% ipython --no-banner

In [1]: import numpy as np

In [2]: np.set_printoptions(suppress=True, linewidth=100)

In [3]: F = np.array([[-0.22, 0.12, 0.14, 0.94, 0.2, -0.8, 0.3, 0.2, 0.51, -0.93],
   ...:     [-0.39, -0.1, 0.17, 1.08, 0.12, -2.2, 1.47, -0.31, -0.64, 0.13],
   ...:     [0.72, -0.32, -0.44, -2.94, -0.6, 2.8, -1.2, -0.5, -1.31, 2.63]])

In [4]: Uu, s, vt = np.linalg.svd(F)

In [5]: np.argmax(s[:-1] / (s[1:] + 1e-6)) + 1
Out[5]: np.int64(2)

In [6]: A2 = Uu[:, :2] @ np.diag(s[:2]) @ vt[:2]

In [7]: print(round(float(np.linalg.norm(F - A2, 2)), 2), round(s[2], 2))
0.0 0.0

In [8]: print(np.abs(np.diag(np.linalg.qr(F)[1])) > 1e-9)
[ True  True False]

In [9]: np.unique(F.round(6), axis=0).shape
Out[9]: (3, 10)

In [10]: np.allclose(F[:-1].T @ np.linalg.lstsq(F[:-1].T, F[-1])[0], F[-1])
Out[10]: True

In [11]: A2 = F / np.linalg.norm(F, axis=1, keepdims=True)

In [12]: C2 = A2 @ A2.T

In [13]: np.round(np.degrees(np.arccos(np.clip(C2[2, 1], -1, 1))), 2)
Out[13]: np.float64(130.09)

In [14]: C2[2].round(2)
Out[14]: array([-0.99, -0.64,  1.  ])

In [15]: C2.round(2)
Out[15]: 
array([[ 1.  ,  0.56, -0.99],
       [ 0.56,  1.  , -0.64],
       [-0.99, -0.64,  1.  ]])

In [16]: np.round(np.linalg.norm(A2, axis=1), 2)
Out[16]: array([1., 1., 1.])

In [17]: feats = np.loadtxt("w.csv", delimiter=",")

In [18]: print(feats)
[[-2.  2.  4.  6.]
 [-1.  1.  2.  3.]
 [ 1. -1. -2. -3.]
 [ 3. -3. -6. -9.]
 [-1.  1.  2.  3.]]

In [19]: print(np.abs(np.diag(np.linalg.qr(feats)[1])) > 1e-9)
[ True False False False]
